$ python3 -q
>>> import numpy as np
>>> import numpy.linalg as la
>>> np.set_printoptions(precision=1, suppress=True, linewidth=160)
>>> def rnd(a):
...     return np.round(a, 1) + 0
... 
>>> arr = np.load("case12.npy")
>>> arr
array([[ 4.,  1.,  1., -1.],
       [ 0.,  1.,  2.,  1.],
       [ 0.,  1.,  3.,  0.],
       [ 0.,  2.,  1.,  0.]])
>>> x0 = np.array([-2, -2, 0, -2])
>>> a = np.maximum(arr @ x0, 0)
>>> np.flatnonzero(a > 1e-9)
array([], dtype=int64)
>>> np.maximum(arr @ x0, 0) - np.maximum(-arr @ x0, 0)
array([-8., -4., -2., -4.])
>>> a
array([0., 0., 0., 0.])
>>> hat = np.triu(np.array([[1, 0, 3, 1], [1, 0, -3, -1], [-3, 0, 0, 0], [2, -2, 3, -1]]), 1) + np.eye(4)
>>> other = hat @ arr @ la.inv(hat)
>>> rnd(la.det(other))
np.float64(-20.0)
>>> np.trace(other), np.trace(arr)
(np.float64(8.0), np.float64(8.0))
>>> other
array([[  4.,   6.,  17.,   1.],
       [  0.,  -4., -20.,  -3.],
       [  0.,   1.,   6.,   1.],
       [  0.,   2.,   7.,   2.]])
>>> rnd(np.poly(other))
array([  1.,  -8.,  15.,   9., -20.])
>>> evals, V = la.eig(arr)
>>> rnd(np.sort(la.eigvals(arr.T)))
array([-1.1,  1.2,  3.9,  4. ])
>>> rnd(evals)
array([ 4. , -1.1,  1.2,  3.9])
>>> rnd(np.sort(la.eigvals(la.inv(arr))))
array([-0.9,  0.2,  0.3,  0.9])
>>> rnd(np.sort(la.eigvals(arr @ arr)))
array([ 1.2,  1.4, 15.5, 16. ])
>>> cov = arr.T @ arr
>>> np.diag(cov)
array([16.,  7., 15.,  2.])
>>> cov
array([[16.,  4.,  4., -4.],
       [ 4.,  7.,  8.,  0.],
       [ 4.,  8., 15.,  1.],
       [-4.,  0.,  1.,  2.]])
>>> other = np.array([[-9, -2], [-7, -3]])
>>> J = np.kron(np.eye(2, dtype=int), other)
>>> J
array([[-9, -2,  0,  0],
       [-7, -3,  0,  0],
       [ 0,  0, -9, -2],
       [ 0,  0, -7, -3]])
>>> # 2 blocks once reordered
>>> Q, r_ = la.qr(J)
>>> Q.shape, r_.shape
((4, 4), (4, 4))
>>> rnd(r_)
array([[11.4,  3.4,  0. ,  0. ],
       [ 0. , -1.1,  0. ,  0. ],
       [ 0. ,  0. , 11.4,  3.4],
       [ 0. ,  0. ,  0. , -1.1]])
>>> rnd(abs(r_[0, 0])), rnd(la.norm(J[:, 0]))
(np.float64(11.4), np.float64(11.4))
>>> rnd(Q.T @ Q)
array([[1., 0., 0., 0.],
       [0., 1., 0., 0.],
       [0., 0., 1., 0.],
       [0., 0., 0., 1.]])
>>> [round(float(x), 1) for x in la.svd(J, compute_uv=False)[:3]]
[11.9, 11.9, 1.1]
>>> feats = np.load("out4.npy")
>>> feats
array([[-2,  4,  1,  4, -5],
       [ 4, -2,  5, -1,  2],
       [ 1,  5,  0,  2, -4],
       [ 4, -1,  2,  6,  2],
       [-5,  2, -4,  2, -6]])
>>> evals, V = la.eigh(feats)
>>> x0 = np.array([2, 0, 0, 0, 1])
>>> np.abs(feats).sum(axis=1).max(), rnd(np.abs(evals).max())
(np.int64(19), np.float64(13.8))
>>> rnd(la.eigvalsh(feats[1:, 1:]))
array([-10.8,  -2.2,   4.3,   6.7])
>>> rng = np.random.default_rng(287)
>>> labels = rng.permutation(5)
>>> labels
array([1, 3, 2, 0, 4])
>>> other = feats[labels][:, labels]
>>> np.diag(other)
array([-2,  6,  0, -2, -6])
>>> rnd(la.det(other)), rnd(la.det(feats[labels]))
(np.float64(-2328.0), np.float64(-2328.0))
>>> np.allclose(other, feats)
False
>>> other = la.inv(feats)
>>> rnd(other)
array([[-0.3,  0.2,  0.3,  0.1,  0.2],
       [ 0.2, -0.2,  0.1, -0.1, -0.3],
       [ 0.3,  0.1, -0.1, -0.1, -0.1],
       [ 0.1, -0.1, -0.1,  0.1,  0. ],
       [ 0.2, -0.3, -0.1,  0. , -0.3]])
>>> rnd(la.slogdet(feats)[0])
np.float64(-1.0)
>>> rnd(feats @ other)
array([[1., 0., 0., 0., 0.],
       [0., 1., 0., 0., 0.],
       [0., 0., 1., 0., 0.],
       [0., 0., 0., 1., 0.],
       [0., 0., 0., 0., 1.]])
>>> Q, r_ = la.qr(feats)
>>> rnd(Q)
array([[-0.3, -0.5,  0.7, -0.4, -0.3],
       [ 0.5,  0.1,  0.6,  0.1,  0.6],
       [ 0.1, -0.9, -0.3,  0.3,  0.2],
       [ 0.5, -0.1, -0.3, -0.8,  0. ],
       [-0.6,  0. , -0.1, -0.4,  0.7]])
>>> Q.shape, r_.shape
((5, 5), (5, 5))
>>> rnd(r_)
array([[ 7.9, -3.2,  5.8,  0.5,  6.6],
       [ 0. , -6.3, -0.4, -4.4,  5.9],
       [ 0. ,  0. ,  3.4, -0.5, -0.9],
       [ 0. ,  0. ,  0. , -6.4,  1.3],
       [ 0. ,  0. ,  0. ,  0. , -2.1]])
>>> rnd(np.abs(np.diag(r_)))
array([7.9, 6.3, 3.4, 6.4, 2.1])
>>> np.trace(Q @ Q.T)
np.float64(5.0)
>>> (feats + feats.T) / 2
array([[-2.,  4.,  1.,  4., -5.],
       [ 4., -2.,  5., -1.,  2.],
       [ 1.,  5.,  0.,  2., -4.],
       [ 4., -1.,  2.,  6.,  2.],
       [-5.,  2., -4.,  2., -6.]])
>>> rnd(np.abs(la.eigvals(feats)).max())
np.float64(13.8)
>>> m1 = np.load("dump.npy")
>>> m1
array([[1. , 0.7, 0.5, 0.3],
       [0.7, 1. , 0.7, 0.5],
       [0.5, 0.7, 1. , 0.7],
       [0.3, 0.5, 0.7, 1. ]])
>>> # equal to its transpose
>>> labels = rng.permutation(4)
>>> labels
array([3, 2, 0, 1])
>>> other = arr[labels][:, labels]
>>> np.allclose(other, arr)
False
>>> other
array([[ 0.,  1.,  0.,  2.],
       [ 0.,  3.,  0.,  1.],
       [-1.,  1.,  4.,  1.],
       [ 1.,  2.,  0.,  1.]])
>>> rnd(np.sort(np.abs(la.eigvals(other))))
array([1.1, 1.2, 3.9, 4. ])
>>> rnd(la.det(other)), rnd(la.det(arr[labels]))
(np.float64(-20.0), np.float64(20.0))
